% python3 -q
>>> import numpy as np
>>> np.set_printoptions(suppress=True, linewidth=140)
>>> E = np.loadtxt("mat.csv", delimiter=",")
>>> E
array([[ -1.5  ,   1.8  ,  -1.5  ,  -2.2  ,   0.7  ,   8.977,  -1.   ,   0.3  ],
       [  0.6  ,   1.7  ,  -2.3  ,   0.5  ,  -0.9  ,   8.535,  -0.1  ,   0.5  ],
       [  2.5  ,  -0.8  ,   1.2  ,  -0.5  ,  -0.5  ,  -4.099,   0.3  ,  -0.4  ],
       [ -0.2  ,  -2.2  ,  -1.8  ,  -0.2  ,  -0.5  , -10.839,   0.4  ,   0.8  ],
       [  0.8  ,   0.   ,   0.2  ,  -1.1  ,  -0.7  ,  -0.045,   0.9  ,   0.   ],
       [  0.   ,  -1.4  ,   0.2  ,  -0.5  ,   1.2  ,  -7.009,  -0.3  ,  -0.5  ],
       [ -0.4  ,   1.8  ,   1.4  ,  -0.6  ,   0.1  ,   9.178,   0.7  ,  -0.4  ],
       [ -2.2  ,   0.4  ,  -2.2  ,  -0.7  ,  -1.7  ,   1.916,  -1.1  ,   1.9  ],
       [ -1.   ,  -1.1  ,   0.4  ,  -1.   ,   0.8  ,  -5.571,  -0.1  ,  -1.4  ],
       [  2.4  ,   0.5  ,   0.6  ,  -0.2  ,   0.3  ,   2.578,  -1.7  ,   0.3  ],
       [  0.   ,  -0.2  ,   1.5  ,   0.9  ,   1.4  ,  -1.045,  -0.2  ,   0.   ],
       [ -0.2  ,   0.   ,   0.6  ,  -0.7  ,  -1.6  ,   0.105,  -1.   ,  -0.6  ],
       [  0.3  ,   0.5  ,   0.7  ,  -1.1  ,  -0.1  ,   2.493,   0.8  ,   0.1  ],
       [ -0.6  ,  -0.3  ,   0.1  ,  -2.1  ,   0.6  ,  -1.54 ,  -0.2  ,   1.   ],
       [ -0.3  ,  -2.7  ,  -0.5  ,  -1.   ,   1.4  , -13.629,  -0.4  ,   0.   ],
       [ -0.6  ,   1.   ,   0.3  ,  -0.8  ,  -0.5  ,   5.055,   0.6  ,   0.2  ],
       [ -0.3  ,   1.5  ,  -1.3  ,  -1.1  ,   0.7  ,   7.457,   0.4  ,   0.1  ],
       [ -2.2  ,  -0.5  ,   0.5  ,   0.   ,  -0.4  ,  -2.49 ,  -0.1  ,   0.5  ],
       [ -2.9  ,   0.2  ,   0.4  ,  -0.4  ,   2.   ,   0.998,  -1.1  ,   0.9  ],
       [ -0.2  ,   0.6  ,  -0.7  ,  -0.9  ,  -0.4  ,   3.136,  -0.6  ,   0.8  ],
       [  0.4  ,  -0.2  ,   0.2  ,  -1.1  ,  -1.3  ,  -1.068,   0.8  ,  -0.4  ],
       [  0.3  ,   1.3  ,  -1.3  ,   3.5  ,  -1.   ,   6.456,  -0.6  ,   1.4  ],
       [  0.2  ,   0.6  ,  -1.6  ,  -0.9  ,   1.9  ,   3.035,   0.1  ,  -0.5  ],
       [  0.7  ,   1.   ,  -0.4  ,  -0.8  ,   0.2  ,   5.086,   0.3  ,   1.4  ],
       [ -1.6  ,  -0.1  ,   0.9  ,   0.8  ,   1.6  ,  -0.49 ,   2.   ,  -0.3  ],
       [ -0.6  ,  -3.1  ,   0.1  ,  -0.6  ,  -0.2  , -15.521,   0.1  ,  -0.8  ],
       [ -0.5  ,   1.2  ,  -0.2  ,  -0.8  ,   1.3  ,   6.055,   1.4  ,   0.2  ],
       [  1.   ,   0.9  ,  -0.8  ,  -0.5  ,   0.7  ,   4.517,   0.2  ,   1.3  ],
       [  0.5  ,   0.3  ,  -0.2  ,   1.4  ,  -0.7  ,   1.297,   0.7  ,   1.3  ],
       [ -0.4  ,  -0.3  ,   0.8  ,  -1.5  ,  -0.4  ,  -1.396,   0.2  ,   0.   ]])
>>> x = np.array([-1, -2, 1, 0, -2, 2, -1, 3])
>>> rhs = E @ x
>>> np.round(np.linalg.lstsq(E, rhs)[0], 3) + 0
array([-1., -2.,  1.,  0., -2.,  2., -1.,  3.])
>>> rng = np.random.default_rng(45)
>>> rhs = rhs + 0.1 * rng.normal(size=30)
>>> rhs.round(3)
array([ 14.808,  14.108,  -8.384, -15.794,  -0.205, -14.592,  14.509,  13.301, -13.331,   4.403,  -2.792,   3.35 ,   4.018,   0.197,
       -24.557,   9.864,   9.42 ,   1.197,   4.672,   8.446,  -1.376,  15.412,  -2.482,  10.49 ,  -4.235, -26.265,   6.428,   7.734,
         5.855,  -0.439])
>>> beta, *_ = np.linalg.lstsq(E, rhs)
>>> print([round(float(np.linalg.norm(np.linalg.solve(E.T @ E + lam * np.eye(8), E.T @ rhs))), 2) for lam in (0, 1, 10, 100)])
[5.49, 4.1, 3.04, 1.71]
>>> beta.round(3)
array([-1.009, -3.016,  1.017,  0.016, -2.011,  2.2  , -1.006,  3.015])
>>> np.round(np.linalg.norm(rhs - E @ beta), 3)
np.float64(0.385)
>>> P = E @ np.linalg.solve(E.T @ E, E.T)
>>> round(float(np.trace(P)), 3)
8.0
>>> np.allclose(P @ P, P)
True
>>> print(np.round(np.linalg.eigvalsh(P), 3) + 0)
[0. 0. 0. 0. 0. 0. 0. 0. 0. 0. 0. 0. 0. 0. 0. 0. 0. 0. 0. 0. 0. 0. 1. 1. 1. 1. 1. 1. 1. 1.]
>>> other = E / np.sqrt((E ** 2).mean(axis=1, keepdims=True))
>>> other[14].round(3)
array([-0.061, -0.545, -0.101, -0.202,  0.282, -2.75 , -0.081,  0.   ])
>>> np.linalg.matrix_rank(E - E.mean(axis=1, keepdims=True))
np.int64(7)
>>> np.linalg.matrix_rank(other) == np.linalg.matrix_rank(E)
np.True_
>>> U, sig, VT = np.linalg.svd(E)
>>> np.argmax(sig[:-1] / (sig[1:] + 1e-6)) + 1
np.int64(7)
>>> other = U[:, :7] @ np.diag(sig[:7]) @ VT[:7]
>>> np.linalg.matrix_rank(other)
np.int64(7)
>>> np.round(np.linalg.norm(E - other, 2), 3), round(float(sig[7]), 3)
(np.float64(0.086), 0.086)
>>> np.linalg.matrix_rank(E, rtol=0.05)
np.int64(7)
>>> x = np.array([7, 0, 7, 8, 5, 4, 0, 6])
>>> rhs = E @ x
>>> beta, lr = np.zeros(8), 1 / np.linalg.norm(E, 2) ** 2
>>> for i in range(15):
...     beta -= lr * E.T @ (E @ beta - rhs)
...     if i % 5 == 0: print(i, round(np.linalg.norm(E @ beta - rhs), 3))
... 
0 80.249
5 67.652
10 57.582
>>> beta.round(3)
array([3.011, 0.798, 2.063, 3.563, 0.79 , 3.952, 0.354, 0.294])
>>> m1 = np.array([[0, 0, 0, 0, 0, 0, 0, 0],
...     [0, 3, 0, 0, 0, 0, 0, 0],
...     [3, 0, 1, 0, 0, 0, 0, 0],
...     [3, 3, 2, 1, 0, 0, 0, 0],
...     [0, 3, 0, 1, 2, 0, 0, 0],
...     [0, 0, 0, 0, 2, 0, 0, 0],
...     [2, 0, 0, 1, 3, 1, 1, 0],
...     [2, 1, 1, 1, 1, 3, 1, 2]])
>>> m1
array([[0, 0, 0, 0, 0, 0, 0, 0],
       [0, 3, 0, 0, 0, 0, 0, 0],
       [3, 0, 1, 0, 0, 0, 0, 0],
       [3, 3, 2, 1, 0, 0, 0, 0],
       [0, 3, 0, 1, 2, 0, 0, 0],
       [0, 0, 0, 0, 2, 0, 0, 0],
       [2, 0, 0, 1, 3, 1, 1, 0],
       [2, 1, 1, 1, 1, 3, 1, 2]])
>>> # looks like rank 7
>>> other = np.array([[-3, -3],
...     [-4, -2],
...     [-4, 4],
...     [4, 5],
...     [1, 5],
...     [5, 3],
...     [-3, -2],
...     [0, -5]])
>>> np.vstack([m1, other.T]).shape
(10, 8)
>>> other.T @ m1.T
array([[  0, -12, -13, -25,  -6,   2,   3,   3],
       [  0,  -6,  -5,  -2,   9,  10,  15,   3]])
>>> m1 @ other
array([[  0,   0],
       [-12,  -6],
       [-13,  -5],
       [-25,  -2],
       [ -6,   9],
       [  2,  10],
       [  3,  15],
       [  3,   3]])
>>> print(np.abs(np.diag(np.linalg.qr(m1)[1])) > 1e-9)
[ True  True  True  True  True  True  True False]
>>> np.allclose(m1[:-1].T @ np.linalg.lstsq(m1[:-1].T, m1[-1])[0], m1[-1])
False
>>> print(np.round(np.linalg.norm(m1), 3))
9.899
>>> m1.sum(axis=1)
array([ 0,  3,  4,  9,  6,  2,  8, 12])
>>> np.linalg.matrix_rank(m1)
np.int64(7)
>>> m1.mean(axis=0)
array([1.25, 1.25, 0.5 , 0.5 , 1.  , 0.5 , 0.25, 0.25])
>>> np.unravel_index(np.abs(m1).argmax(), m1.shape)
(np.int64(1), np.int64(1))
>>> np.count_nonzero(m1)
np.int64(24)
>>> J = np.load("a.npy")
>>> J
array([[ 2.1,  2. ,  2. ,  0. ,  2. ,  1. ],
       [-2. , -0.9,  0. , -1. , -1. ,  0. ],
       [-1. , -2. , -1.9, -1. , -2. , -2. ],
       [ 1. ,  1. ,  2. ,  0.1,  2. , -1. ],
       [-1. , -1. ,  2. ,  1. , -0.9, -2. ],
       [ 2. ,  2. ,  2. ,  0. ,  2. ,  1.1]])
>>> w1 = np.array([[1, 3, 0, 3, 0, 1],
...     [2, 0, 4, 1, 1, 0],
...     [4, 5, 0, 5, 3, 4],
...     [0, 0, 4, 1, 0, 0],
...     [1, 4, 1, 4, 1, 0],
...     [3, 0, 1, 0, 2, 5]])
>>> beta = np.array([-2, 9, 2, -9, -1, 1])
>>> H = np.maximum(J @ w1 + beta, 0)
>>> H.round(3)
array([[17.1, 33.3, 13. , 17.3, 11. , 16.1],
       [ 0. ,  0. ,  0. ,  0. ,  0. ,  0. ],
       [ 0. ,  0. ,  0. ,  0. ,  0. ,  0. ],
       [ 8. , 30. ,  7.4, 13.1,  6. ,  5. ],
       [ 0. , 12.4,  0. ,  0. ,  0. ,  0. ],
       [17.3, 33. , 13.1, 17. , 11.2, 16.5]])
>>> np.round((H > 0).mean(axis=0), 3)
array([0.5  , 0.667, 0.5  , 0.5  , 0.5  , 0.5  ])
>>> np.linalg.matrix_rank(H)
np.int64(4)
>>> print((H > 0).astype(int))
[[1 1 1 1 1 1]
 [0 0 0 0 0 0]
 [0 0 0 0 0 0]
 [1 1 1 1 1 1]
 [0 1 0 0 0 0]
 [1 1 1 1 1 1]]
>>> C = np.array([[5, 7, 3], [2, 6, 1], [5, 0, 1], [5, 1, 7], [0, 7, 5], [1, 4, 1]])
>>> w1 @ C
array([[ 27,  32,  28],
       [ 35,  22,  22],
       [ 59, 100,  71],
       [ 25,   1,  11],
       [ 38,  42,  41],
       [ 25,  55,  25]])
>>> np.round(H @ C, 3)
array([[319.7, 478.2, 289.8],
       [  0. ,   0. ,   0. ],
       [  0. ,   0. ,   0. ],
       [207.5, 311.1, 188.1],
       [ 24.8,  74.4,  12.4],
       [319.5, 480.5, 289.5]])
>>> U, sig, VT = np.linalg.svd(J)
>>> print(sig.round(3))
[7.843 3.678 1.985 1.484 0.823 0.004]
>>> other = U[:, :5] @ np.diag(sig[:5]) @ VT[:5]
>>> round(float(np.linalg.norm(J - other) / np.linalg.norm(J)), 3)
0.0
>>> np.linalg.matrix_rank(J, rtol=0.05)
np.int64(5)
>>> round(float(np.abs(J - other).max()), 3)
0.003
>>> W0 = np.array([[0, 0, 0, 0, 0],
...     [0, 0, 0, 0, 0],
...     [0, 0, 0, 2, 0],
...     [0, 0, 2, 1, 0],
...     [0, 0, 0, 0, 2]])
>>> W0
array([[0, 0, 0, 0, 0],
       [0, 0, 0, 0, 0],
       [0, 0, 0, 2, 0],
       [0, 0, 2, 1, 0],
       [0, 0, 0, 0, 2]])
>>> U, sig, VT = np.linalg.svd(W0)
>>> np.argmax(sig[:-1] / (sig[1:] + 1e-6)) + 1
np.int64(3)
>>> other = U[:, :3] @ np.diag(sig[:3]) @ VT[:3]
>>> round(np.linalg.norm(W0 - other) / np.linalg.norm(W0), 3)
np.float64(0.0)
>>> other.round(3) + 0
array([[0., 0., 0., 0., 0.],
       [0., 0., 0., 0., 0.],
       [0., 0., 0., 2., 0.],
       [0., 0., 2., 1., 0.],
       [0., 0., 0., 0., 2.]])
>>> print(np.linalg.matrix_rank(other))
3
>>> vals, evecs = np.linalg.eigh(W0)
>>> x = np.array([2, -2, 2, -1, -1])
>>> np.round(np.linalg.eigvalsh(W0[1:, 1:]), 3)
array([-1.562,  0.   ,  2.   ,  2.562])
>>> (np.sign(evecs[:, -1].round(6)) == np.sign(evecs[0, -1].round(6))).astype(int)
array([1, 1, 0, 0, 1])
>>> np.round(evecs * np.abs(vals) @ evecs.T, 3)
array([[0.   , 0.   , 0.   , 0.   , 0.   ],
       [0.   , 0.   , 0.   , 0.   , 0.   ],
       [0.   , 0.   , 1.94 , 0.485, 0.   ],
       [0.   , 0.   , 0.485, 2.183, 0.   ],
       [0.   , 0.   , 0.   , 0.   , 2.   ]])
>>> w1 = np.array([[0, 1, 1, 2, 1, 0],
...     [2, 3, 2, 0, 3, 0],
...     [3, 0, 0, 1, 0, 0],
...     [0, 2, 2, 1, 3, 1],
...     [3, 2, 0, 1, 3, 1]])
>>> beta = np.array([1, -1, 1, -2, -1, 2])
>>> H = np.maximum(W0 @ w1 + beta, 0)
>>> print((H > 0).astype(int))
[[1 0 1 0 0 1]
 [1 0 1 0 0 1]
 [1 1 1 0 1 1]
 [1 1 1 1 1 1]
 [1 1 1 0 1 1]]
>>> (H > 0).mean(axis=0)
array([1. , 0.6, 1. , 0.2, 0.6, 1. ])
>>> np.linalg.matrix_rank(H)
np.int64(4)
>>> print(H)
[[1 0 1 0 0 2]
 [1 0 1 0 0 2]
 [1 3 5 0 5 4]
 [7 1 3 1 2 3]
 [7 3 1 0 5 4]]
>>> C = np.array([[5, 5, 4], [2, 0, 3], [5, 3, 4], [2, 1, 2], [1, 0, 5], [3, 0, 4]])
>>> H @ C
array([[16,  8, 16],
       [16,  8, 16],
       [53, 20, 74],
       [65, 45, 67],
       [63, 38, 82]])
>>> U, sig, VT = np.linalg.svd(H)
>>> np.argmax(sig[:-1] / (sig[1:] + 1e-6)) + 1
np.int64(4)
>>> sig.round(3) + 0
array([14.72 ,  5.602,  3.154,  1.728,  0.   ])
>>> other = U[:, :4] @ np.diag(sig[:4]) @ VT[:4]
>>> np.round(np.linalg.norm(H - other, 2), 3), np.round(sig[4], 3)
(np.float64(0.0), np.float64(0.0))
>>> round(float(np.linalg.norm(H - other) / np.linalg.norm(H)), 3)
0.0
>>> np.all(np.linalg.eigvalsh(W0) > 0)
np.False_
>>> F = np.eye(6, dtype=int)[rng.permutation(6)] * np.array([-3, 1, -1, 2, 3, 3])
>>> print(F)
[[ 0  1  0  0  0  0]
 [ 0  0  0  2  0  0]
 [ 0  0 -1  0  0  0]
 [ 0  0  0  0  3  0]
 [-3  0  0  0  0  0]
 [ 0  0  0  0  0  3]]
>>> round(np.linalg.norm(F), 3)
np.float64(5.745)
>>> F.shape
(6, 6)
>>> np.linalg.matrix_rank(F)
np.int64(6)
>>> np.round(np.linalg.svd(F, compute_uv=False), 3)
array([3., 3., 3., 2., 1., 1.])
>>> F - F[0]
array([[ 0,  0,  0,  0,  0,  0],
       [ 0, -1,  0,  2,  0,  0],
       [ 0, -1, -1,  0,  0,  0],
       [ 0, -1,  0,  0,  3,  0],
       [-3, -1,  0,  0,  0,  0],
       [ 0, -1,  0,  0,  0,  3]])
>>> print(np.count_nonzero(F))
6
>>> ang = np.radians(120)
>>> R = np.eye(6)
>>> R[5, 5] = R[1, 1] = np.cos(ang)
>>> R[5, 1], R[1, 5] = -np.sin(ang), np.sin(ang)
>>> print(R.round(3))
[[ 1.     0.     0.     0.     0.     0.   ]
 [ 0.    -0.5    0.     0.     0.     0.866]
 [ 0.     0.     1.     0.     0.     0.   ]
 [ 0.     0.     0.     1.     0.     0.   ]
 [ 0.     0.     0.     0.     1.     0.   ]
 [ 0.    -0.866  0.     0.     0.    -0.5  ]]
>>> other = J @ R.T
>>> other.round(3)
array([[ 2.1  , -0.134,  2.   ,  0.   ,  2.   , -2.232],
       [-2.   ,  0.45 ,  0.   , -1.   , -1.   ,  0.779],
       [-1.   , -0.732, -1.9  , -1.   , -2.   ,  2.732],
       [ 1.   , -1.366,  2.   ,  0.1  ,  2.   , -0.366],
       [-1.   , -1.232,  2.   ,  1.   , -0.9  ,  1.866],
       [ 2.   , -0.047,  2.   ,  0.   ,  2.   , -2.282]])
>>> np.round(np.linalg.det(R), 3), np.trace(R)
(np.float64(1.0), np.float64(3.0))
>>> r0, r1 = F[2], F[4]
>>> r0 @ r0
np.int64(1)
>>> p = (r0 @ r1) / (r0 @ r0) * r0
>>> np.outer(r0, r1)
array([[0, 0, 0, 0, 0, 0],
       [0, 0, 0, 0, 0, 0],
       [3, 0, 0, 0, 0, 0],
       [0, 0, 0, 0, 0, 0],
       [0, 0, 0, 0, 0, 0],
       [0, 0, 0, 0, 0, 0]])
>>> print(r1 - p)
[-3.  0.  0.  0.  0.  0.]
>>> p
array([ 0.,  0., -0.,  0.,  0.,  0.])
